>>> import numpy as np
>>> import numpy.linalg as la
>>> np.set_printoptions(precision=1, suppress=True, linewidth=200, floatmode="fixed")
>>> tidy = lambda a: np.round(a, 1) + 0
>>> arr = np.load("block3.npy")
>>> print(arr)
[[0 2 0 0 0 0 0 0 0 0 0]
 [0 0 0 0 0 0 0 0 0 0 0]
 [2 0 0 0 0 0 0 0 0 0 0]
 [0 0 1 0 0 0 0 0 0 0 0]
 [0 0 0 0 0 0 0 0 0 0 2]
 [0 0 0 0 0 0 0 0 2 0 0]
 [0 0 0 0 0 0 0 1 0 0 0]
 [0 0 0 0 0 0 0 0 0 0 0]
 [0 0 0 0 0 0 0 0 0 0 0]
 [0 0 0 0 1 0 0 0 0 0 0]
 [0 0 0 0 0 0 0 0 0 0 0]]
>>> left, sig, vt = la.svd(arr)
>>> print(sig)
[ 2.0  2.0  2.0  2.0  1.0  1.0  1.0  0.0  0.0  0.0 -0.0]
>>> other = left[:, :7] @ np.diag(sig[:7]) @ vt[:7]
>>> print(np.abs(arr - other).max())
0.0
>>> print(other)
[[0.0 2.0 0.0 0.0 0.0 0.0 0.0 0.0 0.0 0.0 0.0]
 [0.0 0.0 0.0 0.0 0.0 0.0 0.0 0.0 0.0 0.0 0.0]
 [2.0 0.0 0.0 0.0 0.0 0.0 0.0 0.0 0.0 0.0 0.0]
 [0.0 0.0 1.0 0.0 0.0 0.0 0.0 0.0 0.0 0.0 0.0]
 [0.0 0.0 0.0 0.0 0.0 0.0 0.0 0.0 0.0 0.0 2.0]
 [0.0 0.0 0.0 0.0 0.0 0.0 0.0 0.0 2.0 0.0 0.0]
 [0.0 0.0 0.0 0.0 0.0 0.0 0.0 1.0 0.0 0.0 0.0]
 [0.0 0.0 0.0 0.0 0.0 0.0 0.0 0.0 0.0 0.0 0.0]
 [0.0 0.0 0.0 0.0 0.0 0.0 0.0 0.0 0.0 0.0 0.0]
 [0.0 0.0 0.0 0.0 1.0 0.0 0.0 0.0 0.0 0.0 0.0]
 [0.0 0.0 0.0 0.0 0.0 0.0 0.0 0.0 0.0 0.0 0.0]]
>>> print(la.matrix_rank(arr, rtol=0.05))
7
>>> print(la.matrix_rank(other))
7
>>> print(tidy(la.norm(arr - other) / la.norm(arr)))
0.0
>>> print(la.cond(arr) > 100)
True
>>> print(np.argsort(-la.norm(arr, axis=0).round(6), kind="stable")[:3])
[0 1 8]
>>> t3 = np.stack([arr, 5 * arr, arr[::-1]])
>>> print(tidy(la.norm(t3, axis=(1, 2))))
[ 4.4 21.8  4.4]
>>> print((t3 @ arr.T).shape)
(3, 11, 11)
>>> print(la.matrix_rank(t3.reshape(3, -1)))
2
>>> left, sig, vt = la.svd(arr)
>>> V = vt[:(sig > 1e-8).sum()]
>>> rng = np.random.default_rng(98)
>>> vec = arr[3] + -1 * arr[6] + rng.integers(2) * np.eye(11)[8]
>>> print(vec)
[ 0.0  0.0  1.0  0.0  0.0  0.0  0.0 -1.0  0.0  0.0  0.0]
>>> print(np.diag(V.T @ V))
[1.0 1.0 1.0 0.0 1.0 0.0 0.0 1.0 1.0 0.0 1.0]
>>> X = np.loadtxt("dump.csv", delimiter=",")
>>> print(X)
[[  2.1  -1.7   3.6  -6.9 -10.0  -1.4  -9.0  -2.5  -1.0  -3.3   3.8]
 [ -2.0   0.3  -0.7  -5.2  -1.1   0.1   1.0   1.3  -2.9   1.3   1.1]
 [  0.6  -1.9   1.1   6.7   6.0  -2.8   1.7  -0.3  -2.6  -2.2  -2.5]
 [ -0.5  -1.3  -0.2   7.2   3.6  -1.3   2.5  -1.7  -0.7  -2.5  -1.3]]
>>> def softmax(z):
...     e = np.exp(z - z.max(axis=-1, keepdims=True))
...     return e / e.sum(axis=-1, keepdims=True)
... 
>>> print(tidy(softmax(X).sum(axis=1)))
[1.0 1.0 1.0 1.0]
>>> print(tidy(softmax(X[3])))
[0.0 0.0 0.0 1.0 0.0 0.0 0.0 0.0 0.0 0.0 0.0]
>>> scores = X @ X.T / np.sqrt(11)
>>> print(tidy(softmax(scores + np.triu(np.full(scores.shape, -np.inf), 1))))
[[1.0 0.0 0.0 0.0]
 [0.0 1.0 0.0 0.0]
 [0.0 0.0 1.0 0.0]
 [0.0 0.0 0.8 0.2]]
>>> print(softmax(scores).round(6).argmax(axis=1))
[0 1 2 2]
